In [1]: import numpy as np

In [2]: np.set_printoptions(precision=2, suppress=True, linewidth=100)

In [3]: def rd(a):
   ...:     return np.round(a, 2) + 0
   ...: 

In [4]: E = np.load("dump.npy")

In [5]: E
Out[5]: 
array([[ 0,  0,  0,  0],
       [ 0,  0,  0,  0],
       [-5, -2, -5, -5],
       [ 0,  0,  0,  0],
       [-5, -1, -3,  0],
       [-2, -3, -2, -2],
       [-2, -2,  0,  3],
       [-5, -1, -3,  0],
       [ 0,  0,  0,  0],
       [-2, -2, -2,  6],
       [ 0,  0,  0,  0],
       [ 0,  0,  0,  0],
       [ 0,  0,  0,  0],
       [-5, -2, -7, -2],
       [-3,  1, -3, -3],
       [-3,  1, -3, -3],
       [ 0,  0,  0,  0],
       [-2, -3, -2, -2]])

In [6]: basis = E[[6, 9]].astype(float)

In [7]: for _ in range(7):
   ...:     lab = np.linalg.norm(E[:, None] - basis, axis=-1).argmin(axis=1)
   ...:     basis = np.array([E[lab == j].mean(axis=0) for j in range(2)])
   ...: 

In [8]: lab
Out[8]: array([0, 0, 0, 0, 0, 0, 1, 0, 0, 1, 0, 0, 0, 0, 0, 0, 0, 0])

In [9]: rd(basis[1] - basis[0])
Out[9]: array([-0.12, -1.38,  0.75,  5.56])

In [10]: rd(basis)
Out[10]: 
array([[-1.88, -0.62, -1.75, -1.06],
       [-2.  , -2.  , -1.  ,  4.5 ]])

In [11]: np.bincount(lab)
Out[11]: array([16,  2])

In [12]: Xs = (E - E.mean(axis=0)) / E.std(axis=0)

In [13]: np.argwhere(np.abs(Xs) > 2)
Out[13]: 
array([[ 9,  3],
       [13,  2]])

In [14]: b = np.linalg.lstsq(np.delete(Xs, 1, axis=1), Xs[:, 1])[0]

In [15]: rd(b)
Out[15]: array([ 0.2 ,  0.35, -0.32])

In [16]: feats = np.load("test8.npy")

In [17]: feats
Out[17]: 
array([[ 1.6 , -1.  ,  1.2 ,  3.2 ],
       [-1.2 ,  0.3 , -0.4 , -2.4 ],
       [-1.1 ,  0.9 , -0.9 , -2.2 ],
       [-1.7 ,  1.6 , -0.3 , -3.37],
       [-1.2 ,  1.4 , -0.8 , -2.41],
       [-0.5 , -0.2 , -0.3 , -1.  ],
       [-0.4 , -0.8 , -1.4 , -0.81],
       [ 0.  ,  0.3 , -1.3 ,  0.01],
       [-0.2 ,  1.4 ,  1.3 , -0.39],
       [ 0.1 , -0.6 , -0.5 ,  0.18],
       [ 0.4 , -1.1 ,  1.7 ,  0.79],
       [ 0.2 , -1.  , -1.8 ,  0.42],
       [-0.9 , -1.6 ,  1.6 , -1.81],
       [-0.9 , -0.5 ,  0.9 , -1.82],
       [ 0.8 , -0.2 , -0.2 ,  1.6 ],
       [ 0.9 ,  0.1 ,  0.  ,  1.78],
       [-1.8 , -0.2 , -0.1 , -3.61],
       [-0.5 , -0.3 , -1.  , -1.02],
       [ 0.1 ,  0.1 ,  0.5 ,  0.17],
       [-2.3 ,  0.1 ,  0.2 , -4.64],
       [ 0.7 , -0.1 ,  0.8 ,  1.4 ],
       [ 0.6 , -0.3 ,  0.8 ,  1.21],
       [-0.6 , -0.4 , -0.5 , -1.21],
       [ 1.6 ,  2.5 ,  1.1 ,  3.17],
       [-0.3 ,  0.  , -0.2 , -0.62],
       [ 0.4 ,  0.  , -0.3 ,  0.81],
       [ 0.5 , -0.3 ,  0.3 ,  1.01],
       [ 0.2 ,  0.  ,  0.3 ,  0.38],
       [ 1.1 , -1.8 , -0.2 ,  2.22]])

In [18]: basis = feats[[0, 6]].astype(float)

In [19]: for _ in range(6):
    ...:     lab = np.linalg.norm(feats[:, None] - basis, axis=-1).argmin(axis=1)
    ...:     basis = np.array([feats[lab == j].mean(axis=0) for j in range(2)])
    ...: 

In [20]: lab
Out[20]: array([0, 1, 1, 1, 1, 1, 1, 0, 1, 0, 0, 0, 1, 1, 0, 0, 1, 1, 0, 1, 0, 0, 1, 0, 1, 0, 0, 0, 0])

In [21]: np.abs(basis[1] - basis[0]).argmax()
Out[21]: np.int64(3)

In [22]: np.bincount(lab)
Out[22]: array([15, 14])
